$ ipython --no-banner

In [1]: import numpy as np

In [2]: from numpy import linalg as LA

In [3]: np.set_printoptions(suppress=True, linewidth=200)

In [4]: tidy = lambda a: np.round(a, 4) + 0

In [5]: rng = np.random.default_rng(16)

In [6]: K = rng.normal(size=(35, 7))

In [7]: K = 10 * K / LA.norm(K, axis=1, keepdims=True)

In [8]: print(tidy(K))
[[-2.3073  2.4472  4.0324  3.9996  7.0526 -1.4944  2.1112]
 [-1.6703 -6.4985 -3.2102  0.621  -4.174  -0.8733  5.1093]
 [ 2.0769  2.0838  1.2565 -0.6381 -6.8     3.6096 -5.4854]
 [ 1.3113 -0.6577  0.833   1.5312 -2.0258  5.4674 -7.7983]
 [ 2.2628 -4.8346  3.3899 -1.4543  1.0688  4.3092 -6.1797]
 [-1.6303  2.9716  4.6597  7.038   3.1408  2.664   0.551 ]
 [ 1.131   0.3023  4.224   0.6786  2.8486  6.8829  4.9837]
 [-1.4355 -0.4314  3.0652 -2.6793 -7.6374 -4.2191  2.2469]
 [-0.7938 -1.3423  2.8097 -3.9554  8.5167  0.0866 -1.2192]
 [ 7.7168 -4.1256 -1.8839 -0.3389 -3.6379 -1.2885  2.2072]
 [ 0.4649 -0.1332  2.7126  5.1783  4.2914 -5.7459  3.7633]
 [ 3.3242  1.7483 -4.2131 -1.9367 -0.8983 -5.9678  5.2887]
 [ 3.8983 -0.0584 -4.1493  5.8907  2.8055  4.6535 -1.8321]
 [ 5.349  -0.31    4.3643 -4.4763  0.6883  0.1843 -5.6302]
 [-2.6    -4.9385 -5.6693 -3.038  -4.717   1.3119  1.8733]
 [ 1.2995 -4.0097 -2.3328  8.1189 -1.6675 -0.1005 -2.8432]
 [ 3.1452  5.2793  4.7441  2.539   4.2364 -1.2713  3.704 ]
 [-4.4347  0.4525  3.8771 -4.5518  3.4914  1.4235 -5.4919]
 [-4.6275 -4.4897 -2.8423  0.8663  0.6727  3.3373  6.1652]
 [-1.3209 -5.6278 -4.1115 -5.6045 -1.9057 -1.493   3.5224]
 [-5.6083 -0.927  -0.9473 -0.4952 -2.1383  7.8409 -0.7015]
 [ 0.1457  3.013   0.9301  7.5923 -5.1792 -0.8629 -2.1963]
 [-0.3258  3.4857 -2.3907 -7.6988  0.2567 -4.1188  2.3931]
 [ 0.8598  8.0978  2.0757 -3.2219  1.4052  4.1143  0.309 ]
 [-0.1541 -1.2434 -1.891  -4.227   5.5308  1.8197 -6.564 ]
 [ 3.8945  0.0804  0.8223  0.5611  4.3133 -8.0763 -0.0637]
 [ 1.7201 -0.397  -5.0912 -3.9146  0.6732  4.4127 -5.9762]
 [-2.6136  1.4634  1.1296  2.5229  5.316   3.5779 -6.5058]
 [-0.7765 -3.0457  0.058   4.3998  3.0283  6.7206  4.0524]
 [ 5.4417  5.1306 -2.9992 -0.4132  3.0998  3.9075  3.1655]
 [-3.2384 -3.7009 -3.964   7.0213 -0.194   3.2811  0.0061]
 [-0.7122 -1.1426 -2.099   0.8157  5.5192 -7.8924  0.6038]
 [-0.9562 -1.5186  2.7936  6.5004 -5.1283  0.7965  4.4482]
 [ 3.8371 -6.7341  2.3289 -1.5233 -1.6967  3.4172 -4.1986]
 [ 0.8982  2.8811 -1.9295 -3.0534  7.023  -3.0862  4.3587]]

In [9]: hat = K @ LA.solve(K.T @ K, K.T)

In [10]: print(tidy(hat @ K[:, 1]))
[ 2.4472 -6.4985  2.0838 -0.6577 -4.8346  2.9716  0.3023 -0.4314 -1.3423 -4.1256 -0.1332  1.7483 -0.0584 -0.31   -4.9385 -4.0097  5.2793  0.4525 -4.4897 -5.6278 -0.927   3.013   3.4857  8.0978
 -1.2434  0.0804 -0.397   1.4634 -3.0457  5.1306 -3.7009 -1.1426 -1.5186 -6.7341  2.8811]

In [11]: print(np.allclose(hat @ hat, hat))
True

In [12]: print(LA.matrix_rank(np.eye(35) - hat))
28
